% python3 -q
>>> import numpy as np
>>> np.set_printoptions(suppress=True, linewidth=160)
>>> M = np.loadtxt("block13.csv", delimiter=",")
>>> print(M.round(2))
[[ 0.69 -0.24 -0.24 -0.03 -0.38 -0.31 -0.38 -0.17]
 [-0.24  0.81 -0.19 -0.03 -0.29 -0.24 -0.29 -0.13]
 [-0.24 -0.19  0.81 -0.03 -0.29 -0.24 -0.29 -0.13]
 [-0.03 -0.03 -0.03  1.   -0.04 -0.03 -0.04 -0.02]
 [-0.38 -0.29 -0.29 -0.04  0.54 -0.38 -0.46 -0.21]
 [-0.31 -0.24 -0.24 -0.03 -0.38  0.69 -0.38 -0.17]
 [-0.38 -0.29 -0.29 -0.04 -0.46 -0.38  0.54 -0.21]
 [-0.17 -0.13 -0.13 -0.02 -0.21 -0.17 -0.21  0.91]]
>>> w, V = np.linalg.eigh(M)
>>> print((w > 1e-8).sum(), (w < -1e-8).sum())
7 1
>>> print(round(float(w.sum()), 2), np.trace(M))
6.0 6.0
>>> print(np.round(np.linalg.eigvalsh(M + 4 * np.eye(8)), 2))
[3. 5. 5. 5. 5. 5. 5. 5.]
>>> print(np.round(V.T @ V, 2) + 0)
[[1. 0. 0. 0. 0. 0. 0. 0.]
 [0. 1. 0. 0. 0. 0. 0. 0.]
 [0. 0. 1. 0. 0. 0. 0. 0.]
 [0. 0. 0. 1. 0. 0. 0. 0.]
 [0. 0. 0. 0. 1. 0. 0. 0.]
 [0. 0. 0. 0. 0. 1. 0. 0.]
 [0. 0. 0. 0. 0. 0. 1. 0.]
 [0. 0. 0. 0. 0. 0. 0. 1.]]
>>> f, r1 = M[4], M[6]
>>> print(round(float(f @ r1), 2))
0.0
>>> pr = (f @ r1) / (f @ f) * f
>>> print(np.linalg.matrix_rank(np.outer(f, r1)))
1
>>> print(pr.round(2) + 0)
[0. 0. 0. 0. 0. 0. 0. 0.]
>>> print(round(float((r1 - pr) @ f), 2))
0.0
>>> vec = np.array([-2, 3, 3, 3, 0, 2, -3, 0])
>>> h = np.maximum(M @ vec, 0)
>>> print(np.flatnonzero(h > 1e-9))
[1 2 3 5]
>>> print(np.round(M * (h > 1e-9)[:, None], 2))
[[ 0.   -0.   -0.   -0.   -0.   -0.   -0.   -0.  ]
 [-0.24  0.81 -0.19 -0.03 -0.29 -0.24 -0.29 -0.13]
 [-0.24 -0.19  0.81 -0.03 -0.29 -0.24 -0.29 -0.13]
 [-0.03 -0.03 -0.03  1.   -0.04 -0.03 -0.04 -0.02]
 [-0.   -0.   -0.   -0.    0.   -0.   -0.   -0.  ]
 [-0.31 -0.24 -0.24 -0.03 -0.38  0.69 -0.38 -0.17]
 [-0.   -0.   -0.   -0.   -0.   -0.    0.   -0.  ]
 [-0.   -0.   -0.   -0.   -0.   -0.   -0.    0.  ]]
>>> print(np.round(np.tanh(M @ vec), 2))
[-0.98  0.99  0.99  0.99 -0.46  0.92 -1.   -0.22]
>>> print(np.round(M.T @ h, 2))
[-1.87  1.23  1.23  2.75 -2.28 -0.28 -2.28 -1.04]
>>> mat = np.loadtxt("test10.csv", delimiter=",")
>>> print(mat)
[[-2.25  1.07 -1.22  1.01  0.55]
 [ 0.43 -2.88  0.43  0.54  0.21]
 [ 0.77 -2.17 -1.53  0.2  -1.15]
 [-2.35  0.2   0.39  1.57  0.92]
 [-0.61  1.89  0.46 -1.78 -1.28]
 [ 1.38  1.13  2.27  0.7   0.37]
 [ 0.69 -0.8   2.67 -0.11 -0.88]
 [ 0.25  0.3  -0.05  2.86 -0.8 ]
 [-0.99 -1.74 -1.11  1.74 -0.85]
 [-0.16 -1.14  0.6  -2.64 -0.61]
 [-0.24 -1.43  2.24  0.98 -0.97]
 [-0.92 -0.36  1.52  2.13  1.08]
 [-1.33 -0.03  0.55 -1.56  2.12]
 [-0.75  2.1   1.19 -1.02 -1.26]
 [ 0.93  1.6   1.74 -1.02 -1.23]
 [ 0.44 -0.44 -2.54 -0.63  1.33]
 [-2.22  1.31  1.25 -0.89 -0.02]
 [-0.04  0.05  2.12 -1.98 -0.76]]
>>> cov = np.cov(mat, rowvar=False)
>>> print(np.round(np.linalg.eigvalsh(cov)[::-1], 2))
[3.21 2.1  1.9  1.06 0.66]
>>> print(np.round(np.polyfit(mat[:, 0], mat[:, 1], 1), 2))
[-0.32 -0.2 ]
>>> print(np.round(np.corrcoef(mat[:, 0], mat[:, 1])[0, 1], 2))
-0.25
>>> print(np.round(mat.std(axis=0), 2))
[1.1  1.4  1.42 1.51 1.01]
>>> print(round(np.linalg.norm(mat), 2))
12.73
>>> print(np.round(np.linalg.svd(mat, compute_uv=False), 2))
[7.52 6.08 5.89 4.52 3.65]
>>> np.zeros(18, 5)
Traceback (most recent call last):
  File "<python-input-30>", line 1, in <module>
    np.zeros(18, 5)
    ~~~~~~~~^^^^^^^
TypeError: Cannot interpret '5' as a data type
>>> print(np.round(mat.sum(axis=0), 2))
[-6.97 -1.34 10.98  0.1  -3.23]
>>> print(np.count_nonzero(mat))
90
>>> hat = mat @ np.linalg.solve(mat.T @ mat, mat.T)
>>> print(round(float(np.trace(hat)), 2))
5.0
>>> print(np.round(hat @ mat[:, 4], 2))
[ 0.55  0.21 -1.15  0.92 -1.28  0.37 -0.88 -0.8  -0.85 -0.61 -0.97  1.08  2.12 -1.26 -1.23  1.33 -0.02 -0.76]
>>> cen = (mat - mat.mean(axis=0)) / mat.std(axis=0)
>>> print(np.argwhere(np.abs(cen) > 2))
[[ 1  1]
 [12  4]
 [15  2]]
>>> c = np.linalg.lstsq(np.delete(cen, 0, axis=1), cen[:, 0])[0]
>>> print(np.round(1 - np.var(cen[:, 0] - np.delete(cen, 0, axis=1) @ c), 2))
0.24
>>> print(c.round(2))
[-0.33  0.16 -0.1  -0.32]
>>> f = np.array([1, 6, 5])
>>> r1 = np.array([0, 2, 2, 0])
>>> A = np.outer(f, r1)
>>> print(A)
[[ 0  2  2  0]
 [ 0 12 12  0]
 [ 0 10 10  0]]
>>> print(np.argsort(-np.linalg.norm(A, axis=0).round(6), kind="stable")[:3])
[1 2 0]
>>> print(np.linalg.cond(A) > 100)
True
>>> print(np.round(np.linalg.norm(A, 2) / np.linalg.norm(A), 2))
1.0
>>> print([round(float(x), 2) for x in np.linalg.svd(A, compute_uv=False)[:3]])
[22.27, 0.0, 0.0]
>>> print(np.round(np.linalg.norm(A[2], 1), 2), round(float(np.linalg.norm(A[2], np.inf)), 2))
20.0 10.0
>>> print(A[2] @ A[0])
40
>>> print(np.round(np.linalg.norm(A, axis=0), 2))
[ 0.   15.75 15.75  0.  ]
>>> print(np.round(np.linalg.norm(A[2] - A[0]), 2))
11.31
>>> try:
...     np.linalg.inv(A)
... except np.linalg.LinAlgError as e:
...     print("failed:", e)
... 
failed: Last 2 dimensions of the array must be square
>>> print(np.allclose(A[:-1].T @ np.linalg.lstsq(A[:-1].T, A[-1])[0], A[-1]))
True
>>> print(np.round(A @ np.linalg.pinv(A) @ A, 2))
[[ 0.  2.  2.  0.]
 [ 0. 12. 12.  0.]
 [ 0. 10. 10.  0.]]
>>> print(np.linalg.lstsq(A[:-1].T, A[-1])[2])
1
>>> print(np.unique(A.round(6), axis=0).shape)
(3, 4)
>>> print(np.round(np.trace(np.linalg.pinv(A) @ A), 2))
1.0
>>> rng = np.random.default_rng(60)
>>> M2 = A + rng.integers(-2, 3, (3, 1)) @ rng.integers(-2, 3, (1, 4))
>>> print(M2)
[[ 4 -2  6 -4]
 [ 2 10 14 -2]
 [ 2  8 12 -2]]
>>> print(np.linalg.matrix_rank(M2 - A, tol=1e-8))
1
>>> print(np.abs(M2 - A).sum(axis=1))
[16  8  8]
>>> print(round(np.linalg.norm(M2, 2) / np.linalg.norm(M2), 2))
0.96
>>> print([round(float(x), 2) for x in np.linalg.svd(M2, compute_uv=False)[:3]])
[23.33, 6.91, 0.0]
>>> print(np.linalg.cond(M2) > 100)
True
>>> m1 = np.load("sample9.npy")
>>> print(m1)
[[0 0 0 0 0 0 0 1]
 [0 0 0 1 0 0 0 0]
 [0 0 0 0 0 0 1 0]
 [1 0 0 0 0 0 0 0]
 [0 0 0 0 0 1 0 0]
 [0 0 1 0 0 0 0 0]
 [0 1 0 0 0 0 0 0]
 [0 0 0 0 1 0 0 0]]
>>> print(m1.sum(axis=1))
[1 1 1 1 1 1 1 1]
>>> print(np.linalg.matrix_power(m1, 100))
[[0 0 1 0 0 0 0 0]
 [0 0 0 0 1 0 0 0]
 [1 0 0 0 0 0 0 0]
 [0 0 0 0 0 1 0 0]
 [0 1 0 0 0 0 0 0]
 [0 0 0 1 0 0 0 0]
 [0 0 0 0 0 0 0 1]
 [0 0 0 0 0 0 1 0]]
>>> print(np.linalg.matrix_power(m1, 2))
[[0 0 0 0 1 0 0 0]
 [1 0 0 0 0 0 0 0]
 [0 1 0 0 0 0 0 0]
 [0 0 0 0 0 0 0 1]
 [0 0 1 0 0 0 0 0]
 [0 0 0 0 0 0 1 0]
 [0 0 0 1 0 0 0 0]
 [0 0 0 0 0 1 0 0]]
>>> pr = np.eye(8)[1]
>>> for _ in range(4):
...     pr = pr @ m1
...     print(pr.round(2))
... 
[0. 0. 0. 1. 0. 0. 0. 0.]
[1. 0. 0. 0. 0. 0. 0. 0.]
[0. 0. 0. 0. 0. 0. 0. 1.]
[0. 0. 0. 0. 1. 0. 0. 0.]
>>> vec = np.array([0, 2, 1, 0, 1, 3, 1, 2])
>>> print(np.round(np.sort(np.abs(np.degrees(np.angle(np.linalg.eigvals(m1))))), 2))
[  0.  45.  45.  90.  90. 135. 135. 180.]
>>> print(np.round(np.abs(np.linalg.eigvals(m1)), 2))
[1. 1. 1. 1. 1. 1. 1. 1.]
>>> print(m1.T @ (m1 @ vec))
[0 2 1 0 1 3 1 2]
>>> print(np.round(np.linalg.det(m1), 2))
-1.0
>>> X = np.load("layer15.npy")
>>> print(X)
[[ 0.03  0.01  0.01 -0.01 -0.04  0.01]
 [ 1.03 -0.82  1.21  2.56  0.86 -3.2 ]
 [-2.11  2.45  2.99 -4.15 -1.78  4.58]
 [ 1.04 -1.99 -6.91  1.11  1.11 -0.48]
 [ 2.5  -3.12 -5.05  5.02  2.27 -5.25]
 [ 1.99 -2.43 -2.98  4.17  1.79 -4.63]
 [-3.01  3.59  4.51 -6.22 -2.73  6.82]
 [ 0.   -1.14 -8.15 -1.43  0.25  2.68]
 [ 0.01  1.2   8.1   1.46 -0.32 -2.69]
 [ 1.93 -2.84 -5.71  3.75  1.86 -3.72]
 [-2.51  3.15  5.1  -5.02 -2.31  5.32]
 [ 0.95 -1.54 -4.23  1.62  1.03 -1.41]
 [ 1.44 -2.44 -6.31  2.34  1.53 -2.14]
 [-1.49  2.35  6.28 -2.4  -1.49  2.16]
 [ 0.52  0.01  3.23  1.72  0.4  -2.45]
 [ 0.96 -2.1  -6.87  1.1   1.07 -0.44]
 [-1.5   1.66  0.85 -3.55 -1.26  3.87]
 [ 1.49 -2.3  -6.32  2.38  1.52 -2.15]
 [ 1.91 -2.75 -5.72  3.7   1.87 -3.63]]
>>> cen = X - X.mean(axis=0)
>>> V = np.linalg.svd(cen)[2][:2]
>>> M2 = cen - cen @ V.T @ V
>>> print(np.round(np.cov(cen @ V.T, rowvar=False), 2) + 0)
[[47.95  0.  ]
 [ 0.   13.42]]
>>> print(np.round(M2.std(axis=0), 2))
[0.04 0.05 0.01 0.04 0.04 0.03]
>>> M2 = np.c_[X[:, :4] @ np.array([[5, -3, -4, 5], [5, 4, 3, 4], [1, -4, 0, -5], [1, -1, -2, 2]]), np.array([-4, 4, -2, 1, -3, -5, -4, -2, -3, 4, 0, -1, -4, -5, 4, -1, -3, -1, 1])]
>>> print(M2.round(2))
[[  0.2   -0.08  -0.07   0.12  -4.  ]
 [  4.82 -13.77 -11.7    0.94   4.  ]
 [  0.54   8.32  24.09 -24.    -2.  ]
 [-10.55  15.45 -12.35  34.01   1.  ]
 [ -3.13  -4.8  -29.4   35.31  -3.  ]
 [ -1.01  -7.94 -23.59  23.47  -5.  ]
 [  1.19  11.57  35.25 -35.68  -4.  ]
 [-15.28  29.47  -0.56  33.33  -2.  ]
 [ 15.61 -29.09   0.64 -32.73  -3.  ]
 [ -6.51   1.94 -23.74  34.34   4.  ]
 [  3.28   4.75  29.53 -35.49   0.  ]
 [ -5.56   6.29 -11.66  22.98  -1.  ]
 [ -8.97   8.82 -17.76  33.67  -4.  ]
 [  8.18  -8.85  17.81 -34.25  -5.  ]
 [  7.6  -16.16  -5.49 -10.07   4.  ]
 [-11.47  15.1  -12.34  32.95  -1.  ]
 [ -1.9   11.29  18.08 -12.21  -3.  ]
 [ -7.99   9.23 -17.62  34.61  -1.  ]
 [ -6.22   2.45 -23.29  34.55   1.  ]]
>>> print(np.round(np.linalg.norm(M2 - X @ np.linalg.lstsq(X, M2)[0], axis=0), 2) + 0)
[ 0.    0.    0.    0.   11.97]
>>> print(np.round(np.linalg.lstsq(X, M2[:, 0])[0], 2) + 0)
[5. 5. 1. 1. 0. 0.]
>>> hat = X @ np.linalg.solve(X.T @ X, X.T)
>>> print(np.allclose(hat @ hat, hat))
True
>>> print(np.round(hat @ X[:, 5], 2))
[ 0.01 -3.2   4.58 -0.48 -5.25 -4.63  6.82  2.68 -2.69 -3.72  5.32 -1.41 -2.14  2.16 -2.45 -0.44  3.87 -2.15 -3.63]
>>> print(round(np.trace(hat), 2))
6.0
>>> print(np.round(np.linalg.eigvalsh(hat), 2) + 0)
[0. 0. 0. 0. 0. 0. 0. 0. 0. 0. 0. 0. 0. 1. 1. 1. 1. 1. 1.]
>>> cov = np.cov(X, rowvar=False)
>>> print(np.round(np.corrcoef(X.T), 2))
[[ 1.   -0.97 -0.71  0.98  1.   -0.94]
 [-0.97  1.    0.86 -0.9  -0.99  0.83]
 [-0.71  0.86  1.   -0.55 -0.77  0.43]
 [ 0.98 -0.9  -0.55  1.    0.96 -0.99]
 [ 1.   -0.99 -0.77  0.96  1.   -0.91]
 [-0.94  0.83  0.43 -0.99 -0.91  1.  ]]
>>> print(np.round(np.polyfit(X[:, 5], X[:, 3], 1), 2))
[-0.91  0.11]
>>> print(np.round(np.linalg.eigvalsh(cov)[::-1], 2) + 0)
[47.95 13.42  0.    0.    0.    0.  ]
>>> print(cov.shape)
(6, 6)
>>> print(np.round(X.std(axis=0), 2))
[1.61 2.17 5.11 3.21 1.5  3.49]
>>> F = np.load("a.npy")
>>> print(F)
[[10  6  9  9]
 [10  6  9  9]]
>>> print(np.round(np.linalg.norm(F, 2) / np.linalg.norm(F), 2))
1.0
>>> print(np.linalg.cond(F) > 100)
True
>>> print(np.argsort(-np.linalg.norm(F, axis=0).round(6), kind="stable")[:3])
[0 2 3]
>>> M2 = np.array([[2, -3], [3, -2], [-1, -3]])
>>> basis = np.array([[2, 2, 2], [2, 2, 2]])
>>> arr = M2 @ basis
>>> print(arr)
[[-2 -2 -2]
 [ 2  2  2]
 [-8 -8 -8]]
>>> # row 2 dominates
>>> Uu, sv, Vt = np.linalg.svd(arr)
>>> V = Vt[:(sv > 1e-8).sum()]
>>> vec = arr[2] + -2 * arr[0] + rng.integers(2) * np.eye(3)[1]
>>> print(vec)
[-4. -3. -4.]
>>> print(round(float(np.linalg.norm(vec - V.T @ V @ vec)), 2))
0.82
>>> idx = rng.permutation(3)
>>> print(idx)
[2 0 1]
>>> M2 = arr[idx][:, idx]
>>> print(np.diag(M2))
[-8 -2  2]
>>> print(np.round(np.linalg.det(M2), 2), round(np.linalg.det(arr[idx]), 2))
0.0 0.0
>>> print(np.trace(M2))
-8
>>> print(M2)
[[-8 -8 -8]
 [-2 -2 -2]
 [ 2  2  2]]
